% python3 -q
>>> import numpy as np
>>> np.set_printoptions(suppress=True, linewidth=200)
>>> rng = np.random.default_rng(144)
>>> labels = rng.integers(0, 2, 9)
>>> E = np.array([[0, 0, 0, 1, 3, 1, 2, 3, 3],
...     [3, 1, 3, 2, 0, 1, 3, 0, 1],
...     [1, 0, 2, 1, 0, 0, 1, 0, 2],
...     [1, 1, 1, 0, 1, 3, 0, 1, 2],
...     [3, 3, 2, 1, 3, 3, 0, 2, 3],
...     [0, 2, 0, 3, 3, 3, 3, 2, 3],
...     [0, 1, 3, 3, 2, 1, 0, 3, 2],
...     [0, 0, 0, 1, 2, 1, 1, 1, 3],
...     [0, 2, 1, 3, 2, 1, 2, 2, 2]]) * (labels[:, None] == labels)
>>> E
array([[0, 0, 0, 1, 0, 1, 2, 3, 3],
       [0, 1, 0, 0, 0, 0, 0, 0, 0],
       [1, 0, 2, 1, 0, 0, 1, 0, 2],
       [1, 0, 1, 0, 0, 3, 0, 1, 2],
       [0, 3, 0, 0, 3, 0, 0, 0, 0],
       [0, 0, 0, 3, 0, 3, 3, 2, 3],
       [0, 0, 3, 3, 0, 1, 0, 3, 2],
       [0, 0, 0, 1, 0, 1, 1, 1, 3],
       [0, 0, 1, 3, 0, 1, 2, 2, 2]])
>>> # 2 groups of indices that never mix
>>> O, V = np.linalg.qr(E[:, :6])[0], np.linalg.qr(E[:, 6:])[0]
>>> sig = np.linalg.svd(O.T @ V, compute_uv=False)
>>> sig.round(1)
array([1. , 0.9, 0.7])
>>> round(float(np.linalg.norm(O @ O.T - V @ V.T, 2)), 1)
1.0
>>> np.linalg.matrix_power(E, 3)
array([[ 31,   0, 101, 179,   0, 160, 120, 154, 233],
       [  0,   1,   0,   0,   0,   0,   0,   0,   0],
       [ 22,   0,  71, 114,   0,  94,  78, 100, 153],
       [ 22,   0,  98, 172,   0, 146, 101, 154, 204],
       [  0,  39,   0,   0,  27,   0,   0,   0,   0],
       [ 44,   0, 143, 272,   0, 244, 191, 233, 353],
       [ 26,   0, 104, 203,   0, 155, 142, 174, 239],
       [ 23,   0,  76, 132,   0, 121,  87, 116, 173],
       [ 31,   0,  99, 193,   0, 164, 142, 163, 249]])
>>> round(np.abs(np.linalg.eigvals(E)).max(), 1)
np.float64(10.0)
>>> np.round(np.sort(np.abs(np.linalg.eigvals(E))), 1)
array([ 0.5,  1. ,  1. ,  1. ,  2.3,  2.8,  2.8,  3. , 10. ])
>>> print(np.allclose(E @ E.T, E.T @ E))
False
>>> other = E / np.linalg.norm(E, axis=1, keepdims=True)
>>> C2 = other @ other.T
>>> C2[3].round(1)
array([0.6, 0. , 0.5, 1. , 0. , 0.7, 0.6, 0.7, 0.5])
>>> print((np.abs(C2) > 0.9).astype(int))
[[1 0 0 0 0 0 0 1 0]
 [0 1 0 0 0 0 0 0 0]
 [0 0 1 0 0 0 0 0 0]
 [0 0 0 1 0 0 0 0 0]
 [0 0 0 0 1 0 0 0 0]
 [0 0 0 0 0 1 0 0 1]
 [0 0 0 0 0 0 1 0 0]
 [1 0 0 0 0 0 0 1 0]
 [0 0 0 0 0 1 0 0 1]]
>>> np.argwhere(np.triu(np.abs(C2) > 0.95, 1))
array([], shape=(0, 2), dtype=int64)
>>> other = E / np.sqrt((E ** 2).mean(axis=1, keepdims=True))
>>> np.round(np.linalg.norm(other, axis=1), 1)
array([3., 3., 3., 3., 3., 3., 3., 3., 3.])
>>> other[4].round(1)
array([0. , 2.1, 0. , 0. , 2.1, 0. , 0. , 0. , 0. ])
>>> mat = np.tanh(np.array([[0.9, -0.1],
...     [-0.5, -0.1],
...     [-0.1, -0.5],
...     [1.0, 0.1],
...     [-0.8, -0.3],
...     [-0.4, 0.5],
...     [0.2, 0.9],
...     [-0.6, -0.6],
...     [1.1, -0.1],
...     [-0.2, -2.1],
...     [0.6, 0.7],
...     [0.5, 0.4],
...     [0.9, -0.2],
...     [0.1, 0.8],
...     [1.5, 0.0],
...     [1.0, 0.6],
...     [-0.5, -0.8],
...     [0.8, 0.1],
...     [0.1, -1.1],
...     [-0.4, 1.4],
...     [0.7, 0.8],
...     [1.2, -0.6],
...     [1.2, 0.9],
...     [-0.3, -1.7],
...     [-0.8, 0.7],
...     [-0.2, 0.1],
...     [-1.3, 0.8],
...     [-0.1, -0.8],
...     [0.2, -0.6],
...     [-0.6, -0.2],
...     [-1.7, 0.3],
...     [0.3, -0.6],
...     [-0.5, -0.1],
...     [-0.1, -0.2]]) @ np.array([[-1.0, -0.9, 0.2], [1.8, 2.2, -0.1]]))
>>> print(mat.round(1) + 0)
[[-0.8 -0.8  0.2]
 [ 0.3  0.2 -0.1]
 [-0.7 -0.8  0. ]
 [-0.7 -0.6  0.2]
 [ 0.3  0.1 -0.1]
 [ 0.9  0.9 -0.1]
 [ 0.9  0.9  0. ]
 [-0.4 -0.7 -0.1]
 [-0.9 -0.8  0.2]
 [-1.  -1.   0.2]
 [ 0.6  0.8  0. ]
 [ 0.2  0.4  0.1]
 [-0.9 -0.8  0.2]
 [ 0.9  0.9 -0.1]
 [-0.9 -0.9  0.3]
 [ 0.1  0.4  0.1]
 [-0.7 -0.9  0. ]
 [-0.6 -0.5  0.1]
 [-1.  -1.   0.1]
 [ 1.   1.  -0.2]
 [ 0.6  0.8  0.1]
 [-1.  -1.   0.3]
 [ 0.4  0.7  0.1]
 [-1.  -1.   0.1]
 [ 1.   1.  -0.2]
 [ 0.4  0.4  0. ]
 [ 1.   1.  -0.3]
 [-0.9 -0.9  0.1]
 [-0.9 -0.9  0.1]
 [ 0.2  0.1 -0.1]
 [ 1.   1.  -0.4]
 [-0.9 -0.9  0.1]
 [ 0.3  0.2 -0.1]
 [-0.3 -0.3  0. ]]
>>> x0 = np.array([-1, -3, 0, 0, -3, -1, -3, -1, 3])
>>> rhs = E @ x0
>>> c, lr = np.zeros(9), 1 / np.linalg.norm(E, 2) ** 2
>>> for i in range(5):
...     c -= lr * E.T @ (E @ c - rhs)
...     if i % 1 == 0: print(i, round(np.linalg.norm(E @ c - rhs), 1))
... 
0 17.1
1 14.9
2 13.0
3 11.4
4 10.1
>>> c.round(1)
array([ 0.1, -1.7,  0.3, -0.2, -1.6, -0.2, -0.4, -0.1,  0.2])
